>>> import numpy as np
>>> np.set_printoptions(precision=4, suppress=True, linewidth=140)
>>> m1 = np.load("arr.npy")
>>> m1
array([[ -3,   0,  -3,   3,   8,  -1, -15,  17],
       [  6,   1,   6,  -1,  -6,  -4,   0,   0],
       [  5,   2,   5,  -3,  -4,  -5,  -3,   5],
       [ -5,   0,  -5,   1,   8,   1,  -9,  11],
       [  0,   4,   0, -10,   0,  -4,   0,   6],
       [ -9,   1,  -9,  -4,  10,   3,  -3,   7]])
>>> np.allclose(m1[:-1].T @ np.linalg.lstsq(m1[:-1].T, m1[-1])[0], m1[-1])
True
>>> np.round(m1 @ np.linalg.pinv(m1) @ m1, 4) + 0
array([[ -3.,   0.,  -3.,   3.,   8.,  -1., -15.,  17.],
       [  6.,   1.,   6.,  -1.,  -6.,  -4.,   0.,   0.],
       [  5.,   2.,   5.,  -3.,  -4.,  -5.,  -3.,   5.],
       [ -5.,   0.,  -5.,   1.,   8.,   1.,  -9.,  11.],
       [  0.,   4.,   0., -10.,   0.,  -4.,   0.,   6.],
       [ -9.,   1.,  -9.,  -4.,  10.,   3.,  -3.,   7.]])
>>> np.linalg.lstsq(m1[:-1].T, m1[-1])[2]
np.int32(3)
>>> round(np.trace(np.linalg.pinv(m1) @ m1), 4)
np.float64(3.0)
>>> np.abs(np.diag(np.linalg.qr(m1)[1])) > 1e-9
array([ True,  True, False,  True, False, False])
>>> np.unique(m1.round(6), axis=0).shape
(6, 8)
>>> B = m1 / np.linalg.norm(m1, axis=1, keepdims=True)
>>> cov = B @ B.T
>>> print((np.abs(cov) > 0.9).astype(int))
[[1 0 0 1 0 0]
 [0 1 0 0 0 0]
 [0 0 1 0 0 0]
 [1 0 0 1 0 0]
 [0 0 0 0 1 0]
 [0 0 0 0 0 1]]
>>> print(np.linalg.norm(B, axis=1))
[1. 1. 1. 1. 1. 1.]
>>> np.argwhere(np.triu(np.abs(cov) > 0.95, 1))
array([[0, 3]])
>>> np.linalg.cond(m1) > 100
np.True_
>>> np.argsort(-np.linalg.norm(m1, axis=0).round(6), kind="stable")[:3]
array([7, 6, 4])
>>> rank = np.linalg.matrix_rank(m1)
>>> rank
np.int64(3)
>>> ns = np.linalg.svd(m1)[2][rank:].T
>>> np.linalg.matrix_rank(m1.T @ m1), np.linalg.matrix_rank(m1 @ m1.T)
(np.int64(3), np.int64(3))
>>> ns.shape
(8, 5)
>>> [int(np.linalg.matrix_rank(m1[:i])) for i in range(1, len(m1) + 1)]
[1, 2, 3, 3, 3, 3]
>>> J = np.load("sample19.npy")
>>> J
array([[-1, -1,  3,  0, -1, -3,  2,  1,  0],
       [-1, -1,  1,  0,  1,  0, -2, -1,  1],
       [-3,  0, -1, -3,  2, -2, -1,  0,  2],
       [ 1,  2,  2, -1, -1,  1,  1,  3, -3],
       [-2,  2, -1,  1,  0, -2,  1,  1,  0],
       [-3, -1,  2,  0, -3, -1,  0,  0, -2],
       [ 1,  2,  2, -1, -1,  1,  1,  3, -3],
       [-1,  3, -2, -3,  3,  1, -1,  1, -3],
       [ 2,  3, -1, -3, -2,  3,  3,  1,  1],
       [ 1,  3,  3,  3, -3, -1,  3, -2, -1]])
>>> B = J / np.sqrt((J ** 2).mean(axis=1, keepdims=True))
>>> np.linalg.matrix_rank(B) == np.linalg.matrix_rank(J)
np.True_
>>> B[5]
array([-1.7008, -0.5669,  1.1339,  0.    , -1.7008, -0.5669,  0.    ,  0.    , -1.1339])
>>> print(np.linalg.matrix_rank(J - J.mean(axis=1, keepdims=True)))
8
>>> x0 = np.array([-3, 8, -7, 4, -7, -4, 7, -2, 0])
>>> target = J @ x0
>>> target
array([  5, -31,  -9,  -1,  46,  12,  -1,  -5,  34,  62])
>>> print(np.round(np.linalg.solve(J.T @ J, J.T @ target), 4) + 0)
[-3.  8. -7.  4. -7. -4.  7. -2.  0.]
>>> rng = np.random.default_rng(5731)
>>> target = target + 0.05 * rng.normal(size=10)
>>> target
array([  5.0836, -30.984 ,  -8.9401,  -1.0093,  46.0025,  12.0291,  -1.0271,  -5.0686,  33.9425,  61.9743])
>>> c, *_ = np.linalg.lstsq(J, target)
>>> np.round(J.T @ (target - J @ c), 4) + 0
array([0., 0., 0., 0., 0., 0., 0., 0., 0.])
>>> print(c)
[-2.99    7.9938 -6.9961  3.9894 -7.0106 -4.0279  6.9875 -1.994   0.0075]
